% ipython --no-banner

In [1]: import numpy as np

In [2]: import numpy.linalg as la

In [3]: np.set_printoptions(suppress=True, linewidth=160)

In [4]: feats = np.load("m.npy")

In [5]: feats
Out[5]: 
array([[ 0,  0,  4,  4,  6],
       [ 0,  0,  0,  0,  0],
       [ 0,  0,  2,  2,  3],
       [ 0,  0, -2, -2, -3],
       [ 0,  0,  2,  2,  3]])

In [6]: la.matrix_rank(feats, rtol=0.1)
Out[6]: np.int64(1)

In [7]: np.argsort(-la.norm(feats, axis=0).round(6), kind="stable")[:3]
Out[7]: array([4, 2, 3])

In [8]: la.cond(feats) > 100
Out[8]: np.True_

In [9]: [round(float(x), 2) for x in la.svd(feats, compute_uv=False)[:3]]
Out[9]: [10.91, 0.0, 0.0]

In [10]: hat = np.triu(np.array([[-4, 5, 2, -3, 2],
    ...:     [0, 5, 3, 4, -3],
    ...:     [1, 1, -4, 5, -1],
    ...:     [1, -2, 3, -4, 1],
    ...:     [-2, -3, 4, 4, 5]]), 1) + np.eye(5)

In [11]: Y = hat @ feats @ la.inv(hat)

In [12]: np.trace(Y), np.trace(feats)
Out[12]: (np.float64(3.0), np.int64(3))

In [13]: U, s, VT = la.svd(feats)

In [14]: np.argmax(s[:-1] / (s[1:] + 1e-6)) + 1
Out[14]: np.int64(1)

In [15]: Y = U[:, :1] @ np.diag(s[:1]) @ VT[:1]

In [16]: round(float(la.norm(feats - Y, 2)), 2), np.round(s[1], 2)
Out[16]: (0.0, np.float64(0.0))

In [17]: def softmax(z):
    ...:     e = np.exp(z - z.max(axis=-1, keepdims=True))
    ...:     return e / e.sum(axis=-1, keepdims=True)
    ...: 

In [18]: np.round(softmax(10 * feats[0]), 2) + 0
Out[18]: array([0., 0., 0., 0., 1.])

In [19]: np.round(softmax(feats).sum(axis=1), 2)
Out[19]: array([1., 1., 1., 1., 1.])

In [20]: scores = feats @ feats.T / np.sqrt(5)

In [21]: softmax(scores).round(6).argmax(axis=1)
Out[21]: array([0, 0, 0, 3, 0])

In [22]: np.round(softmax(scores), 2) + 0
Out[22]: 
array([[1. , 0. , 0. , 0. , 0. ],
       [0.2, 0.2, 0.2, 0.2, 0.2],
       [1. , 0. , 0. , 0. , 0. ],
       [0. , 0. , 0. , 1. , 0. ],
       [1. , 0. , 0. , 0. , 0. ]])

In [23]: np.round(softmax(scores)[0] @ feats, 2)
Out[23]: array([0., 0., 4., 4., 6.])

In [24]: E = np.load("mat.npy")

In [25]: E
Out[25]: 
array([[ 0.39,  1.3 ,  0.  ],
       [ 0.21,  0.7 ,  0.  ],
       [-0.06, -0.2 ,  0.  ],
       [-0.03, -0.1 ,  0.  ],
       [-0.63, -2.1 ,  0.  ]])

In [26]: rng = np.random.default_rng(993527)

In [27]: Y = E + rng.integers(-2, 3, (5, 1)) @ rng.integers(-2, 3, (1, 3))

In [28]: Y.round(2)
Out[28]: 
array([[-1.61,  1.3 ,  0.  ],
       [ 4.21,  0.7 ,  0.  ],
       [ 3.94, -0.2 ,  0.  ],
       [-4.03, -0.1 ,  0.  ],
       [-4.63, -2.1 ,  0.  ]])

In [29]: la.matrix_rank(Y - E, tol=1e-8)
Out[29]: np.int64(1)

In [30]: Y - E
Out[30]: 
array([[-2.,  0.,  0.],
       [ 4.,  0.,  0.],
       [ 4.,  0.,  0.],
       [-4.,  0.,  0.],
       [-4.,  0.,  0.]])

In [31]: Y = E / np.sqrt((E ** 2).mean(axis=1, keepdims=True))

In [32]: la.matrix_rank(Y) == la.matrix_rank(E)
Out[32]: np.True_

In [33]: la.matrix_rank(E - E.mean(axis=1, keepdims=True))
Out[33]: np.int64(1)

In [34]: data = np.load("block12.npy")

In [35]: data
Out[35]: 
array([[ 2.,  0., -2.,  6., -4.,  4.,  2.,  6.],
       [ 0., -2.,  0.,  0.,  0.,  0.,  0.,  0.],
       [-2.,  0., -1., -3.,  2., -2., -1., -3.],
       [ 6.,  0., -3.,  7., -6.,  6.,  3.,  9.],
       [-4.,  0.,  2., -6.,  2., -4., -2., -6.],
       [ 4.,  0., -2.,  6., -4.,  2.,  2.,  6.],
       [ 2.,  0., -1.,  3., -2.,  2., -1.,  3.],
       [ 6.,  0., -3.,  9., -6.,  6.,  3.,  7.]])

In [36]: np.all(la.eigvalsh(data) > 0)
Out[36]: np.False_

In [37]: np.round(la.eigvalsh(data).min(), 2)
Out[37]: np.float64(-2.0)

In [38]: [round(float(la.det(data[:i, :i])), 2) + 0 for i in range(1, 9)]
Out[38]: [2.0, -4.0, 12.0, -96.0, 256.0, -640.0, 1344.0, -3840.0]

In [39]: np.allclose(data @ data.T, data.T @ data)
Out[39]: True

In [40]: np.round(la.matrix_power(data, 2), 2)
Out[40]: 
array([[ 116.,    0.,  -56.,  168., -112.,  112.,   56.,  168.],
       [   0.,    4.,    0.,    0.,    0.,    0.,    0.,    0.],
       [ -56.,    0.,   32.,  -84.,   56.,  -56.,  -28.,  -84.],
       [ 168.,    0.,  -84.,  256., -168.,  168.,   84.,  252.],
       [-112.,    0.,   56., -168.,  116., -112.,  -56., -168.],
       [ 112.,    0.,  -56.,  168., -112.,  116.,   56.,  168.],
       [  56.,    0.,  -28.,   84.,  -56.,   56.,   32.,   84.],
       [ 168.,    0.,  -84.,  252., -168.,  168.,   84.,  256.]])

In [41]: np.round(la.det(data), 2)
Out[41]: np.float64(-3840.0)

In [42]: data @ data
Out[42]: 
array([[ 116.,    0.,  -56.,  168., -112.,  112.,   56.,  168.],
       [   0.,    4.,    0.,    0.,    0.,    0.,    0.,    0.],
       [ -56.,    0.,   32.,  -84.,   56.,  -56.,  -28.,  -84.],
       [ 168.,    0.,  -84.,  256., -168.,  168.,   84.,  252.],
       [-112.,    0.,   56., -168.,  116., -112.,  -56., -168.],
       [ 112.,    0.,  -56.,  168., -112.,  116.,   56.,  168.],
       [  56.,    0.,  -28.,   84.,  -56.,   56.,   32.,   84.],
       [ 168.,    0.,  -84.,  252., -168.,  168.,   84.,  256.]])

In [43]: (data + data.T) / 2
Out[43]: 
array([[ 2.,  0., -2.,  6., -4.,  4.,  2.,  6.],
       [ 0., -2.,  0.,  0.,  0.,  0.,  0.,  0.],
       [-2.,  0., -1., -3.,  2., -2., -1., -3.],
       [ 6.,  0., -3.,  7., -6.,  6.,  3.,  9.],
       [-4.,  0.,  2., -6.,  2., -4., -2., -6.],
       [ 4.,  0., -2.,  6., -4.,  2.,  2.,  6.],
       [ 2.,  0., -1.,  3., -2.,  2., -1.,  3.],
       [ 6.,  0., -3.,  9., -6.,  6.,  3.,  7.]])

In [44]: np.trace(data)
Out[44]: np.float64(16.0)
